% python3 -q
>>> import numpy as np
>>> np.set_printoptions(precision=2, suppress=True, linewidth=160)
>>> def rnd(a):
...     return np.round(a, 2) + 0
... 
>>> feats = np.load("x.npy")
>>> print(feats)
[[21 39  0 79 52]
 [50  0  0 65 36]
 [10 35  0 72 15]
 [18 30  0 61 42]
 [ 4 52  0 96  5]
 [ 0 36  0 28 25]
 [ 0 62  0 14  5]
 [16 28  0 93  2]
 [48  0  0 31 46]
 [ 0 50  0 24 19]
 [ 0 78  0 59  0]
 [11 32  0 77  8]]
>>> rk = np.linalg.matrix_rank(feats)
>>> print(rk)
4
>>> ns = np.linalg.svd(feats)[2][rk:].T
>>> print([int(np.linalg.matrix_rank(feats[:, :j + 1])) for j in range(5)])
[1, 2, 2, 3, 4]
>>> print(rnd(feats @ ns))
[[0.]
 [0.]
 [0.]
 [0.]
 [0.]
 [0.]
 [0.]
 [0.]
 [0.]
 [0.]
 [0.]
 [0.]]
>>> print(rnd(ns @ ns.T))
[[0. 0. 0. 0. 0.]
 [0. 0. 0. 0. 0.]
 [0. 0. 1. 0. 0.]
 [0. 0. 0. 0. 0.]
 [0. 0. 0. 0. 0.]]
>>> print(np.linalg.matrix_rank(feats.T @ feats), np.linalg.matrix_rank(feats @ feats.T))
4 4
>>> print(np.allclose(feats @ ns, 0))
True
>>> print([int(np.linalg.matrix_rank(np.delete(feats, i, axis=0))) for i in range(12)])
[4, 4, 4, 4, 4, 4, 4, 4, 4, 4, 4, 4]
>>> print(ns.shape)
(5, 1)
>>> print(np.linalg.cond(feats) > 100)
True
>>> print(np.argsort(-np.linalg.norm(feats, axis=0).round(6), kind="stable")[:3])
[3 1 4]
>>> print([round(float(x), 2) for x in np.linalg.svd(feats, compute_uv=False)[:3]])
[265.38, 102.84, 67.26]
>>> Uu, sig, vt = np.linalg.svd(feats)
>>> vecs = vt[:(sig > 1e-8).sum()]
>>> rng = np.random.default_rng(58)
>>> x0 = feats[9] + 4 * feats[7] + rng.integers(2) * np.eye(5)[2]
>>> print(x0)
[ 64. 162.   1. 396.  27.]
>>> print(rnd(vecs.T @ vecs))
[[1. 0. 0. 0. 0.]
 [0. 1. 0. 0. 0.]
 [0. 0. 0. 0. 0.]
 [0. 0. 0. 1. 0.]
 [0. 0. 0. 0. 1.]]
>>> print(np.allclose(feats[:-1].T @ np.linalg.lstsq(feats[:-1].T, feats[-1])[0], feats[-1]))
True
>>> print(rnd(feats @ np.linalg.pinv(feats) @ feats))
[[21. 39.  0. 79. 52.]
 [50.  0.  0. 65. 36.]
 [10. 35.  0. 72. 15.]
 [18. 30.  0. 61. 42.]
 [ 4. 52.  0. 96.  5.]
 [ 0. 36.  0. 28. 25.]
 [ 0. 62.  0. 14.  5.]
 [16. 28.  0. 93.  2.]
 [48.  0.  0. 31. 46.]
 [ 0. 50.  0. 24. 19.]
 [ 0. 78.  0. 59.  0.]
 [11. 32.  0. 77.  8.]]
>>> print(np.linalg.lstsq(feats[:-1].T, feats[-1])[2])
4
>>> print(np.abs(np.diag(np.linalg.qr(feats)[1])) > 1e-9)
[ True  True False  True  True]
>>> print(rnd(np.trace(np.linalg.pinv(feats) @ feats)))
4.0
>>> M = (rng.random((6, 6)) < 0.3) + np.eye(6)
>>> M /= M.sum(axis=1, keepdims=True)
>>> print(rnd(M))
[[0.25 0.25 0.25 0.   0.25 0.  ]
 [0.33 0.33 0.   0.   0.33 0.  ]
 [0.   0.5  0.5  0.   0.   0.  ]
 [0.2  0.   0.2  0.2  0.2  0.2 ]
 [0.   0.33 0.   0.33 0.33 0.  ]
 [0.33 0.33 0.   0.   0.   0.33]]
>>> print(np.linalg.lstsq(M[:-1].T, M[-1])[2])
5
>>> print(rnd(np.linalg.matrix_power(M, 100)))
[[0.18 0.31 0.13 0.1  0.25 0.03]
 [0.18 0.31 0.13 0.1  0.25 0.03]
 [0.18 0.31 0.13 0.1  0.25 0.03]
 [0.18 0.31 0.13 0.1  0.25 0.03]
 [0.18 0.31 0.13 0.1  0.25 0.03]
 [0.18 0.31 0.13 0.1  0.25 0.03]]
>>> print(M @ np.ones(6))
[1. 1. 1. 1. 1. 1.]
>>> print(rnd(np.sort(np.abs(np.linalg.eigvals(M)))[::-1]))
[1.   0.41 0.41 0.28 0.02 0.  ]
>>> p = np.eye(6)[1]
>>> for _ in range(6):
...     p = p @ M
...     print(p.round(2))
... 
[0.33 0.33 0.   0.   0.33 0.  ]
[0.19 0.31 0.08 0.11 0.31 0.  ]
[0.17 0.29 0.11 0.12 0.27 0.02]
[0.17 0.3  0.12 0.12 0.26 0.03]
[0.18 0.3  0.13 0.11 0.25 0.03]
[0.18 0.3  0.13 0.11 0.25 0.03]
>>> labels = rng.permutation(6)
>>> print(labels)
[0 5 2 4 3 1]
>>> M2 = M[labels][:, labels]
>>> print(rnd(np.sort(np.abs(np.linalg.eigvals(M2)))))
[0.   0.02 0.28 0.41 0.41 1.  ]
>>> print(rnd(np.linalg.det(M2)), rnd(np.linalg.det(M[labels])))
0.0 0.0
>>> print(rnd(np.diag(M2)))
[0.25 0.33 0.5  0.33 0.2  0.33]
>>> Uu, sig, vt = np.linalg.svd(M)
>>> vecs = vt[:(sig > 1e-8).sum()]
>>> x0 = M[2] + 5 * M[3] + rng.integers(2) * np.eye(6)[0]
>>> print(x0)
[2.  0.5 1.5 1.  1.  1. ]
>>> print(rnd(np.diag(vecs.T @ vecs)))
[0.75 1.   1.   0.75 0.75 0.75]
>>> print(np.linalg.matrix_rank(np.vstack([M, x0])))
6
>>> print(rnd(vecs.T @ vecs))
[[ 0.75  0.    0.   -0.25  0.25  0.25]
 [ 0.    1.    0.    0.    0.    0.  ]
 [ 0.    0.    1.    0.    0.    0.  ]
 [-0.25  0.    0.    0.75  0.25  0.25]
 [ 0.25  0.    0.    0.25  0.75 -0.25]
 [ 0.25  0.    0.    0.25 -0.25  0.75]]
>>> print(np.allclose(vecs.T @ vecs @ x0, x0))
False
>>> M2 = np.array([[1, 1], [1, -1]])
>>> data = np.kron(M2, np.kron(M2, M2))[rng.permutation(8)][:2]
>>> print(data)
[[ 1 -1 -1  1  1 -1 -1  1]
 [ 1  1 -1 -1 -1 -1  1  1]]
>>> np.zeros(2, 8)
Traceback (most recent call last):
  File "<python-input-55>", line 1, in <module>
    np.zeros(2, 8)
    ~~~~~~~~^^^^^^
TypeError: Cannot interpret '8' as a data type
>>> print(np.linalg.matrix_rank(data))
2
>>> print(data.mean(axis=0))
[ 1.  0. -1.  0.  0. -1.  0.  1.]
>>> print(data.sum(axis=0))
[ 2  0 -2  0  0 -2  0  2]
>>> print(rnd(np.linalg.norm(data)))
4.0
>>> print(rnd(np.linalg.svd(data, compute_uv=False)))
[2.83 2.83]
>>> print(data - data[0])
[[ 0  0  0  0  0  0  0  0]
 [ 0  2  0 -2 -2  0  2  0]]
>>> print(np.diff(data, axis=0))
[[ 0  2  0 -2 -2  0  2  0]]
>>> arr = np.array([[1, 0, 0, 0, 0, 0],
...     [4, 3, 0, 0, 0, 0],
...     [-9, 9, 2, 0, 0, 0],
...     [3, 5, 5, -1, 0, 0],
...     [-4, 8, 6, -6, 3, 0],
...     [-1, -5, 7, 9, -6, -8]])
>>> print(np.allclose(arr, arr.T))
False
>>> print(np.trace(arr))
0
>>> print(np.linalg.matrix_power(arr, 3))
[[   1    0    0    0    0    0]
 [  52   27    0    0    0    0]
 [ 153  171    8    0    0    0]
 [ 153  215   15   -1    0    0]
 [ 160  228   -6  -42   27    0]
 [ 293 -347  337  441 -294 -512]]
>>> print(arr @ arr)
[[  1   0   0   0   0   0]
 [ 16   9   0   0   0   0]
 [  9  45   4   0   0   0]
 [-25  55   5   1   0   0]
 [-56  72   0 -12   9   0]
 [-25  85 -33 -45  30  64]]
>>> print((arr + arr.T) / 2)
[[ 1.   2.  -4.5  1.5 -2.  -0.5]
 [ 2.   3.   4.5  2.5  4.  -2.5]
 [-4.5  4.5  2.   2.5  3.   3.5]
 [ 1.5  2.5  2.5 -1.  -3.   4.5]
 [-2.   4.   3.  -3.   3.  -3. ]
 [-0.5 -2.5  3.5  4.5 -3.  -8. ]]
>>> print(np.linalg.matrix_rank(arr - arr[0, 0] * np.eye(6)))
5
>>> print(arr @ arr)
[[  1   0   0   0   0   0]
 [ 16   9   0   0   0   0]
 [  9  45   4   0   0   0]
 [-25  55   5   1   0   0]
 [-56  72   0 -12   9   0]
 [-25  85 -33 -45  30  64]]
>>> Uu, sig, vt = np.linalg.svd(arr)
>>> print(rnd(sig))
[18.6  14.77  8.98  4.8   1.17  0.01]
>>> print(np.argmax(sig[:-1] / (sig[1:] + 1e-6)) + 1)
5
>>> M2 = Uu[:, :5] @ np.diag(sig[:5]) @ vt[:5]
>>> print(np.linalg.matrix_rank(arr, rtol=0.05))
5
>>> print(rnd(np.linalg.norm(arr - M2, 2)), rnd(sig[5]))
0.01 0.01
>>> print(np.linalg.matrix_rank(M2))
5
